>>> import numpy as np
>>> np.set_printoptions(precision=3, suppress=True, linewidth=140, sign=" ")
>>> A = np.load("case0.npy")
>>> A
array([[ 0.2  , -1.   ,  0.6  , -0.2  ,  0.   , -0.1  , -0.8  , -0.5  ],
       [-0.5  , -0.2  , -1.   , -0.2  , -0.7  ,  0.7  ,  0.9  ,  1.   ],
       [-1.6  , -1.   , -1.   , -0.1  , -1.4  ,  0.1  ,  0.4  , -0.9  ],
       [ 0.9  , -0.9  ,  0.   ,  0.2  , -1.8  ,  0.9  ,  0.5  , -1.3  ],
       [ 1.   ,  0.5  ,  1.8  , -0.1  ,  0.1  ,  0.9  , -0.3  , -0.4  ],
       [ 2.4  ,  2.1  , -0.1  ,  1.   , -0.4  , -2.1  ,  1.4  , -1.1  ],
       [ 1.1  , -0.7  , -1.   , -0.7  ,  1.2  , -0.3  , -1.9  , -0.2  ],
       [ 0.9  ,  0.   ,  0.8  ,  1.2  ,  0.7  ,  0.6  ,  1.   , -0.2  ],
       [ 0.876, -0.009,  0.848,  1.207,  0.703,  0.62 ,  1.023, -0.22 ]])
>>> x0 = np.array([1, 2, 3, 2, 1, 5, 2, 0])
>>> np.round(A @ np.ones(8), 3) + 0
array([-1.8  ,  0.   , -5.5  , -1.5  ,  3.5  ,  3.2  , -2.5  ,  5.   ,  5.048])
>>> (A @ x0).argmax()
np.int64(8)
>>> A @ x0
array([-2.5  ,  0.3  , -6.9  ,  3.2  , 11.2  ,  0.2  , -8.8  , 11.4  , 11.665])
>>> A * x0
array([[  0.2  ,  -2.   ,   1.8  ,  -0.4  ,   0.   ,  -0.5  ,  -1.6  ,  -0.   ],
       [ -0.5  ,  -0.4  ,  -3.   ,  -0.4  ,  -0.7  ,   3.5  ,   1.8  ,   0.   ],
       [ -1.6  ,  -2.   ,  -3.   ,  -0.2  ,  -1.4  ,   0.5  ,   0.8  ,  -0.   ],
       [  0.9  ,  -1.8  ,   0.   ,   0.4  ,  -1.8  ,   4.5  ,   1.   ,  -0.   ],
       [  1.   ,   1.   ,   5.4  ,  -0.2  ,   0.1  ,   4.5  ,  -0.6  ,  -0.   ],
       [  2.4  ,   4.2  ,  -0.3  ,   2.   ,  -0.4  , -10.5  ,   2.8  ,  -0.   ],
       [  1.1  ,  -1.4  ,  -3.   ,  -1.4  ,   1.2  ,  -1.5  ,  -3.8  ,  -0.   ],
       [  0.9  ,   0.   ,   2.4  ,   2.4  ,   0.7  ,   3.   ,   2.   ,  -0.   ],
       [  0.876,  -0.018,   2.544,   2.414,   0.703,   3.1  ,   2.046,  -0.   ]])
>>> np.einsum("ij,j->i", A, x0)
array([-2.5  ,  0.3  , -6.9  ,  3.2  , 11.2  ,  0.2  , -8.8  , 11.4  , 11.665])
>>> np.linalg.norm(A @ x0) <= np.linalg.norm(A, 2) * np.linalg.norm(x0) + 1e-9
np.True_
>>> q, r_ = np.linalg.qr(A)
>>> np.round(abs(r_[0, 0]), 3), round(np.linalg.norm(A[:, 0]), 3)
(np.float64(3.634), np.float64(3.634))
>>> np.round(q.T @ q, 3) + 0
array([[ 1.,  0.,  0.,  0.,  0.,  0.,  0.,  0.],
       [ 0.,  1.,  0.,  0.,  0.,  0.,  0.,  0.],
       [ 0.,  0.,  1.,  0.,  0.,  0.,  0.,  0.],
       [ 0.,  0.,  0.,  1.,  0.,  0.,  0.,  0.],
       [ 0.,  0.,  0.,  0.,  1.,  0.,  0.,  0.],
       [ 0.,  0.,  0.,  0.,  0.,  1.,  0.,  0.],
       [ 0.,  0.,  0.,  0.,  0.,  0.,  1.,  0.],
       [ 0.,  0.,  0.,  0.,  0.,  0.,  0.,  1.]])
>>> np.allclose(r_.T @ r_, A.T @ A)
True
>>> q.shape, r_.shape
((9, 8), (8, 8))
>>> m1 = np.array([[-1, -1, -1, 2, 2, -2, 1, -3, -2],
...     [-3, -2, 0, 1, -3, 1, -3, 0, -1],
...     [2, 2, -3, 3, 0, 3, -2, -3, 1]])
>>> m1[:, 2] = 5 * m1[:, 4]
>>> m1
array([[ -1,  -1,  10,   2,   2,  -2,   1,  -3,  -2],
       [ -3,  -2, -15,   1,  -3,   1,  -3,   0,  -1],
       [  2,   2,   0,   3,   0,   3,  -2,  -3,   1]])
>>> # column 2 is much longer than the rest
>>> theta = np.radians(60)
>>> r_ = np.eye(9)
>>> r_[5, 5] = r_[6, 6] = np.cos(theta)
>>> r_[5, 6], r_[6, 5] = -np.sin(theta), np.sin(theta)
>>> r_
array([[ 1.   ,  0.   ,  0.   ,  0.   ,  0.   ,  0.   ,  0.   ,  0.   ,  0.   ],
       [ 0.   ,  1.   ,  0.   ,  0.   ,  0.   ,  0.   ,  0.   ,  0.   ,  0.   ],
       [ 0.   ,  0.   ,  1.   ,  0.   ,  0.   ,  0.   ,  0.   ,  0.   ,  0.   ],
       [ 0.   ,  0.   ,  0.   ,  1.   ,  0.   ,  0.   ,  0.   ,  0.   ,  0.   ],
       [ 0.   ,  0.   ,  0.   ,  0.   ,  1.   ,  0.   ,  0.   ,  0.   ,  0.   ],
       [ 0.   ,  0.   ,  0.   ,  0.   ,  0.   ,  0.5  , -0.866,  0.   ,  0.   ],
       [ 0.   ,  0.   ,  0.   ,  0.   ,  0.   ,  0.866,  0.5  ,  0.   ,  0.   ],
       [ 0.   ,  0.   ,  0.   ,  0.   ,  0.   ,  0.   ,  0.   ,  1.   ,  0.   ],
       [ 0.   ,  0.   ,  0.   ,  0.   ,  0.   ,  0.   ,  0.   ,  0.   ,  1.   ]])
>>> other = m1 @ r_.T
>>> np.linalg.svd(m1, compute_uv=False), np.linalg.svd(other, compute_uv=False)
(array([ 18.948,   6.337,   5.275]), array([ 18.948,   6.337,   5.275]))
>>> np.allclose(np.linalg.norm(m1, axis=1), np.linalg.norm(other, axis=1))
True
>>> round(float(np.linalg.det(r_)), 3), np.trace(r_)
(1.0, np.float64(8.0))
>>> np.allclose(m1 @ m1.T, other @ other.T)
True
>>> np.abs(other - m1).max(axis=0)
array([ 0.   ,  0.   ,  0.   ,  0.   ,  0.   ,  2.098,  3.598,  0.   ,  0.   ])
